% ipython --no-banner

In [1]: import numpy as np

In [2]: import numpy.linalg as la

In [3]: np.set_printoptions(precision=2, suppress=True, linewidth=160, floatmode="fixed")

In [4]: rnd = lambda a: np.round(a, 2) + 0

In [5]: M = np.loadtxt("a.csv", delimiter=",")

In [6]: M
Out[6]: 
array([[-1.00,  1.23, -1.70,  0.60],
       [ 0.50, -2.19, -0.20, -1.10],
       [ 1.20, -0.21, -1.20, -0.10],
       [-0.40,  1.08,  0.50,  0.50],
       [-0.70, -2.40,  1.80, -1.20],
       [ 0.80, -0.77,  1.60, -0.40],
       [-1.50,  1.60,  1.90,  0.80],
       [ 0.40, -1.91, -0.80, -0.90],
       [-1.10,  0.10,  1.40,  0.10],
       [-0.70,  2.86, -0.40,  1.40],
       [-1.30, -0.34, -0.10, -0.10],
       [ 0.60,  1.95, -0.60,  0.90],
       [-0.80,  1.36, -2.30,  0.60],
       [-1.00,  1.41,  0.10,  0.70],
       [ 1.40, -0.66, -3.70, -0.30],
       [-2.40,  0.08, -0.30,  0.10],
       [-0.20, -1.84, -0.20, -1.00],
       [ 0.80, -1.35, -0.50, -0.60],
       [-0.30, -2.49,  1.00, -1.20],
       [ 1.20,  3.21,  0.50,  1.60],
       [-3.50, -1.97, -1.10, -0.90],
       [ 0.90,  0.73, -2.00,  0.40],
       [-0.90, -3.86, -0.70, -1.90],
       [-0.60,  1.56, -0.50,  0.90],
       [-0.40, -2.12,  0.50, -1.00],
       [ 1.20,  0.45,  0.00,  0.10],
       [ 2.20,  1.50,  2.30,  0.70],
       [-0.60, -0.89, -0.10, -0.40],
       [ 0.70,  1.42,  0.30,  0.70],
       [ 0.90,  2.05,  0.80,  1.00],
       [-1.10, -1.45,  0.40, -0.70],
       [-1.20, -3.25,  0.40, -1.60],
       [-0.80,  0.35, -0.90,  0.20]])

In [7]: x0 = np.array([0, 1, 0, 3])

In [8]: target = M @ x0

In [9]: print(rnd(la.solve(M.T @ M, M.T @ target)))
[0.00 1.00 0.00 3.00]

In [10]: rnd(la.lstsq(M, target)[0])
Out[10]: array([0.00, 1.00, 0.00, 3.00])

In [11]: rng = np.random.default_rng(3553)

In [12]: target = target + 0.3 * rng.normal(size=33)

In [13]: rnd(target)
Out[13]: 
array([ 2.79, -4.94, -0.66,  2.44, -6.33, -1.97,  4.79, -4.43,  0.04,  6.83, -0.35,  4.09,  3.85,  3.80, -1.69,  0.93, -5.40, -2.87, -6.20,  8.18, -4.34,
        1.91, -9.28,  4.13, -5.17,  0.43,  3.85, -1.88,  3.92,  4.84, -3.45, -8.35,  1.24])

In [14]: beta, *_ = la.lstsq(M, target)

In [15]: rnd(beta)
Out[15]: array([-0.06,  0.30,  0.00,  4.47])

In [16]: rnd(M.T @ (target - M @ beta))
Out[16]: array([0.00, 0.00, 0.00, 0.00])

In [17]: Xc = M - M.mean(axis=0)

In [18]: evecs = la.svd(Xc)[2][:3]

In [19]: M2 = Xc - Xc @ evecs.T @ evecs

In [20]: la.norm(M2, axis=1).round(6).argmax()
Out[20]: np.int64(23)

In [21]: rnd((Xc @ evecs.T).std(axis=0))
Out[21]: array([2.02, 1.24, 1.12])

In [22]: rnd(np.cov(Xc @ evecs.T, rowvar=False))
Out[22]: 
array([[4.23, 0.00, 0.00],
       [0.00, 1.58, 0.00],
       [0.00, 0.00, 1.30]])

In [23]: W0 = np.load("block0.npy")

In [24]: W0
Out[24]: 
array([[10,  0, 15,  7,  5],
       [18, 29, 24,  4, 32],
       [10,  0,  0,  9,  0],
       [ 0,  0,  0,  0,  0],
       [16,  0,  0,  9,  0],
       [39, 34,  6, 16, 44],
       [24, 11,  0, 10, 14],
       [ 0,  0,  0,  0,  0],
       [18,  0,  0, 12, 11],
       [ 0,  0,  0,  0,  0],
       [ 0,  0,  0,  0,  0],
       [23,  8,  0, 13, 20],
       [16,  0,  0,  9,  0],
       [ 0,  0,  6,  0,  0],
       [59, 42, 39, 21, 41],
       [ 0,  0,  0,  0,  0]])

In [25]: M2 = np.c_[W0[:, :4] @ np.array([[0, 0, 3, 1], [0, 3, 1, 2], [0, 3, 2, 3], [0, 3, 2, 2]]), np.array([1, 3, 0, -2, -1, -3, 3, 1, 0, -2, 1, 2, -3, -1, 3, -2])]

In [26]: print(M2)
[[  0  66  74  69   1]
 [  0 171 139 156   3]
 [  0  27  48  28   0]
 [  0   0   0   0  -2]
 [  0  27  66  34  -1]
 [  0 168 195 157  -3]
 [  0  63 103  66   3]
 [  0   0   0   0   1]
 [  0  36  78  42   0]
 [  0   0   0   0  -2]
 [  0   0   0   0   1]
 [  0  63 103  65   2]
 [  0  27  66  34  -3]
 [  0  18  12  18  -1]
 [  0 306 339 302   3]
 [  0   0   0   0  -2]]

In [27]: print(la.matrix_rank(np.c_[W0, M2]))
6
